In [1]: import numpy as np

In [2]: from numpy import linalg as LA

In [3]: np.set_printoptions(precision=2, suppress=True, linewidth=200)

In [4]: E = np.loadtxt("a.csv", delimiter=",")

In [5]: E
Out[5]: 
array([[3., 0., 0., 0.],
       [1., 3., 0., 0.],
       [1., 3., 1., 0.],
       [1., 1., 1., 1.]])

In [6]: vec = np.array([2, 3, 1, 0])

In [7]: target = E @ vec

In [8]: target
Out[8]: array([ 6., 11., 12.,  6.])

In [9]: LA.solve(E.T, E[0])
Out[9]: array([1., 0., 0., 0.])

In [10]: LA.solve(E, target + E[:, 3])
Out[10]: array([2., 3., 1., 1.])

In [11]: vec = np.array([-5, -5, 5, 0])

In [12]: a = np.maximum(E @ vec, 0)

In [13]: np.tanh(E @ vec)
Out[13]: array([-1., -1., -1., -1.])

In [14]: np.flatnonzero(a > 1e-9)
Out[14]: array([], dtype=int64)

In [15]: E * (a > 1e-9)[:, None]
Out[15]: 
array([[0., 0., 0., 0.],
       [0., 0., 0., 0.],
       [0., 0., 0., 0.],
       [0., 0., 0., 0.]])

In [16]: np.maximum(E @ vec, 0) - np.maximum(-E @ vec, 0)
Out[16]: array([-15., -20., -15.,  -5.])

In [17]: a
Out[17]: array([0., 0., 0., 0.])

In [18]: np.maximum(E @ (3 * vec), 0)
Out[18]: array([0., 0., 0., 0.])

In [19]: U, sigma, Vh = LA.svd(E, full_matrices=False)

In [20]: (sigma > 1e-8).sum()
Out[20]: np.int64(4)

In [21]: np.round(np.sqrt((sigma ** 2).sum()), 2), np.round(LA.norm(E), 2)
Out[21]: (np.float64(5.83), np.float64(5.83))

In [22]: np.round(U.T @ U, 2) + 0
Out[22]: 
array([[1., 0., 0., 0.],
       [0., 1., 0., 0.],
       [0., 0., 1., 0.],
       [0., 0., 0., 1.]])

In [23]: np.round(U.T @ E @ Vh.T, 2) + 0
Out[23]: 
array([[4.93, 0.  , 0.  , 0.  ],
       [0.  , 2.78, 0.  , 0.  ],
       [0.  , 0.  , 1.31, 0.  ],
       [0.  , 0.  , 0.  , 0.5 ]])

In [24]: np.allclose(U * sigma @ Vh, E)
Out[24]: True

In [25]: np.round(Vh @ Vh.T, 2) + 0
Out[25]: 
array([[1., 0., 0., 0.],
       [0., 1., 0., 0.],
       [0., 0., 1., 0.],
       [0., 0., 0., 1.]])

In [26]: U.shape, sigma.shape, Vh.shape
Out[26]: ((4, 4), (4,), (4, 4))

In [27]: sigma / sigma[0]
Out[27]: array([1.  , 0.56, 0.27, 0.1 ])

In [28]: Q, Rm = LA.qr(E)

In [29]: Rm
Out[29]: 
array([[-3.46, -2.02, -0.58, -0.29],
       [ 0.  , -3.86, -0.73, -0.11],
       [ 0.  ,  0.  , -1.06, -0.71],
       [ 0.  ,  0.  ,  0.  ,  0.63]])

In [30]: np.round(Q @ Rm, 2) + 0
Out[30]: 
array([[3., 0., 0., 0.],
       [1., 3., 0., 0.],
       [1., 3., 1., 0.],
       [1., 1., 1., 1.]])

In [31]: Q.shape, Rm.shape
Out[31]: ((4, 4), (4, 4))

In [32]: m1 = np.loadtxt("data.csv", delimiter=",")

In [33]: m1
Out[33]: 
array([[5., 2.],
       [2., 8.]])

In [34]: # equal to its transpose

In [35]: np.einsum("ii->", m1)
Out[35]: np.float64(13.0)

In [36]: np.poly(m1)
Out[36]: array([  1., -13.,  36.])

In [37]: round(float(LA.det(m1[::-1])), 2)
Out[37]: -36.0

In [38]: np.round(LA.det(2 * m1), 2), round(float(LA.det(m1)), 2)
Out[38]: (np.float64(144.0), 36.0)

In [39]: np.round(LA.eigvals(m1).sum().real, 2)
Out[39]: np.float64(13.0)

In [40]: np.einsum("ij,ji->", m1, m1)
Out[40]: np.float64(97.0)

In [41]: C2 = m1.T @ m1

In [42]: C2
Out[42]: 
array([[29., 26.],
       [26., 68.]])

In [43]: np.allclose(C2, C2.T)
Out[43]: True

In [44]: LA.eigvalsh(C2)[::-1]
Out[44]: array([81., 16.])

In [45]: f = np.array([1, 3, 2])

In [46]: rng = np.random.default_rng(22169)

In [47]: arr = np.outer(rng.normal(size=19), f) + 0.05 * rng.normal(size=(19, 3))

In [48]: arr
Out[48]: 
array([[-1.05, -3.37, -2.24],
       [-0.04, -0.07,  0.02],
       [-1.61, -4.87, -3.29],
       [ 1.74,  5.23,  3.5 ],
       [ 0.19,  0.49,  0.27],
       [-0.93, -2.75, -1.77],
       [-1.42, -4.46, -2.86],
       [-1.27, -3.98, -2.55],
       [-0.45, -1.45, -1.03],
       [ 1.01,  2.96,  2.  ],
       [-1.08, -3.19, -2.13],
       [-0.72, -2.34, -1.6 ],
       [ 0.65,  2.08,  1.44],
       [-0.01,  0.14,  0.11],
       [ 1.03,  3.25,  2.15],
       [-0.43, -1.05, -0.73],
       [-0.68, -1.96, -1.3 ],
       [ 0.72,  2.22,  1.49],
       [ 0.74,  2.1 ,  1.4 ]])

In [49]: vec = np.array([-3, -2])

In [50]: a = np.maximum(m1 @ vec, 0)

In [51]: np.tanh(m1 @ vec)
Out[51]: array([-1., -1.])

In [52]: m1.T @ a
Out[52]: array([0., 0.])

In [53]: np.flatnonzero(a > 1e-9)
Out[53]: array([], dtype=int64)
